$ python -q
>>> import numpy as np
>>> from numpy import linalg as LA
>>> np.set_printoptions(precision=1, suppress=True, linewidth=160, floatmode="fixed")
>>> M = np.load("out2.npy")
>>> print(M)
[[-2 -1 -2  1  2 -2  0]
 [-1 -2 -1 -2  1  2 -2]
 [-2 -1 -2 -1 -2  1  2]
 [ 1 -2 -1 -2 -1 -2  1]
 [ 2  1 -2 -1 -2 -1 -2]
 [-2  2  1 -2 -1 -2 -1]
 [ 0 -2  2  1 -2 -1 -2]]
>>> w, evecs = LA.eigh(M)
>>> x = np.array([-6, 8, -9, -4, 5, 2, -2])
>>> print(evecs * np.maximum(w, 0) @ evecs.T)
[[ 1.1 -0.4 -0.9  0.6  0.8 -1.0 -0.2]
 [-0.4  1.2 -0.3 -1.0  0.5  0.9 -1.0]
 [-0.9 -0.3  1.1 -0.1 -1.1  0.5  0.8]
 [ 0.6 -1.0 -0.1  0.9 -0.1 -1.0  0.6]
 [ 0.8  0.5 -1.1 -0.1  1.1 -0.3 -0.9]
 [-1.0  0.9  0.5 -1.0 -0.3  1.2 -0.4]
 [-0.2 -1.0  0.8  0.6 -0.9 -0.4  1.1]]
>>> print(x @ M @ x)
136
>>> x = np.array([-3, -1, 0, -1, 2, -3, 3])
>>> y = M @ x
>>> b, lr = np.zeros(7), 1 / LA.norm(M, 2) ** 2
>>> for i in range(150):
...     b -= lr * M.T @ (M @ b - y)
...     if i % 50 == 0: print(i, round(LA.norm(M @ b - y), 1))
... 
0 8.2
50 0.0
100 0.0
>>> print(b.round(1) + 0)
[-3.0 -1.0  0.0 -1.0  2.0 -3.0  3.0]
>>> print(np.sort(np.abs(LA.eigvals(M))))
[2.5 3.7 3.9 4.1 4.4 5.2 5.4]
>>> print((M + M.T) / 2)
[[-2.0 -1.0 -2.0  1.0  2.0 -2.0  0.0]
 [-1.0 -2.0 -1.0 -2.0  1.0  2.0 -2.0]
 [-2.0 -1.0 -2.0 -1.0 -2.0  1.0  2.0]
 [ 1.0 -2.0 -1.0 -2.0 -1.0 -2.0  1.0]
 [ 2.0  1.0 -2.0 -1.0 -2.0 -1.0 -2.0]
 [-2.0  2.0  1.0 -2.0 -1.0 -2.0 -1.0]
 [ 0.0 -2.0  2.0  1.0 -2.0 -1.0 -2.0]]
>>> f = np.array([2, 0, 3])
>>> print(np.correlate(M[2], M[4], "full"))
[ 4  4  9  8 14  4 -1 -4 -6 -8 -7  4  4]
>>> X = np.load("data.npy")
>>> print(X.round(1) + 0)
[[-0.6  0.5 -0.4 -0.1  1.3 -0.6 -1.2  1.8 -1.2 -0.9]
 [-0.2  0.1  0.0 -0.2  0.1  0.0 -0.2 -0.3 -0.1  0.1]
 [ 1.4 -0.4  0.0  1.2 -0.3 -0.2  0.8  1.8  0.7 -0.7]
 [ 0.4  0.1 -0.4  0.7  0.7 -0.6 -0.3  2.4 -0.4 -1.1]
 [-0.5 -0.4  0.6 -1.0 -1.4  1.0  0.8 -4.2  1.0  1.9]]
>>> x = np.array([2, -3, 1, -2, -3, -1, -3, 3, 2, -2])
>>> h = np.maximum(X @ x, 0)
>>> print(np.flatnonzero(h > 1e-9))
[0 2 3]
>>> print(np.tanh(X @ x))
[ 1.0 -0.9  1.0  1.0 -1.0]
>>> print(np.round(X * (h > 1e-9)[:, None], 1) + 0)
[[-0.6  0.5 -0.4 -0.1  1.3 -0.6 -1.2  1.8 -1.2 -0.9]
 [ 0.0  0.0  0.0  0.0  0.0  0.0  0.0  0.0  0.0  0.0]
 [ 1.4 -0.4  0.0  1.2 -0.3 -0.2  0.8  1.8  0.7 -0.7]
 [ 0.4  0.1 -0.4  0.7  0.7 -0.6 -0.3  2.4 -0.4 -1.1]
 [ 0.0  0.0  0.0  0.0  0.0  0.0  0.0  0.0  0.0  0.0]]
